% python3 -q
>>> import numpy as np
>>> import numpy.linalg as la
>>> np.set_printoptions(precision=2, suppress=True, linewidth=120, sign=" ")
>>> J = np.load("block13.npy")
>>> J
array([[-0.36, -0.19,  0.74, -0.53],
       [-0.56, -0.35, -0.64, -0.38],
       [ 0.16,  0.74, -0.18, -0.62],
       [-0.72,  0.53,  0.09,  0.43]])
>>> la.norm(J, axis=0)
array([ 1.,  1.,  1.,  1.])
>>> q, vecs = la.qr(J[:, :1])[0], la.qr(J[:, 1:])[0]
>>> sig = la.svd(q.T @ vecs, compute_uv=False)
>>> round(la.norm(q @ q.T - vecs @ vecs.T, 2), 2)
np.float64(1.0)
>>> q, R = la.qr(J)
>>> q @ R
array([[-0.36, -0.19,  0.74, -0.53],
       [-0.56, -0.35, -0.64, -0.38],
       [ 0.16,  0.74, -0.18, -0.62],
       [-0.72,  0.53,  0.09,  0.43]])
>>> R.round(2) + 0
array([[ 1.,  0.,  0.,  0.],
       [ 0.,  1.,  0.,  0.],
       [ 0.,  0.,  1.,  0.],
       [ 0.,  0.,  0.,  1.]])
>>> q
array([[-0.36, -0.19,  0.74, -0.53],
       [-0.56, -0.35, -0.64, -0.38],
       [ 0.16,  0.74, -0.18, -0.62],
       [-0.72,  0.53,  0.09,  0.43]])
>>> np.abs(np.diag(R))
array([ 1.,  1.,  1.,  1.])
>>> other = np.array([[2, -4], [-1, 9], [8, -7]])
>>> K = np.tile(other, (2, 3))
>>> K
array([[ 2, -4,  2, -4,  2, -4],
       [-1,  9, -1,  9, -1,  9],
       [ 8, -7,  8, -7,  8, -7],
       [ 2, -4,  2, -4,  2, -4],
       [-1,  9, -1,  9, -1,  9],
       [ 8, -7,  8, -7,  8, -7]])
>>> proj = np.triu(np.array([[-3, -2, 2, -2], [0, -1, -2, -3], [-1, 3, 1, -1], [3, -2, 2, -2]]), 1) + np.eye(4)
>>> other = proj @ J @ la.inv(proj)
>>> round(float(np.trace(other)), 2), round(float(np.trace(J)), 2)
(-0.47, -0.47)
>>> mat = np.load("x.npy")
>>> mat.round(2) + 0
array([[ 0.11,  2.32,  1.43],
       [ 0.94,  4.81,  4.74],
       [ 0.7 ,  4.09,  3.79],
       [ 1.34,  6.03,  6.38],
       [-0.52,  0.43, -1.09],
       [ 0.39,  3.17,  2.56],
       [-1.06, -1.19, -3.26],
       [-0.99, -0.97, -2.96],
       [ 0.35,  3.05,  2.41],
       [ 0.75,  4.24,  3.99],
       [ 0.  ,  1.99,  0.99],
       [ 1.54,  6.61,  7.15],
       [-0.55,  0.34, -1.21],
       [ 1.89,  7.66,  8.54],
       [-0.42,  0.75, -0.67],
       [-1.71, -3.12, -5.83],
       [-2.03, -4.1 , -7.14],
       [-0.05,  1.86,  0.81],
       [-0.31,  1.08, -0.23],
       [ 0.5 ,  3.49,  2.99]])
>>> q = J.astype(float).copy()
>>> for j in range(4):
...     q[:, j] -= q[:, :j] @ (q[:, :j].T @ q[:, j])
...     q[:, j] /= la.norm(q[:, j])
... 
>>> np.round(q.T @ q, 2) + 0
array([[ 1.,  0.,  0.,  0.],
       [ 0.,  1.,  0.,  0.],
       [ 0.,  0.,  1.,  0.],
       [ 0.,  0.,  0.,  1.]])
>>> q
array([[-0.36, -0.19,  0.74, -0.53],
       [-0.56, -0.35, -0.64, -0.38],
       [ 0.16,  0.74, -0.18, -0.62],
       [-0.72,  0.53,  0.09,  0.43]])
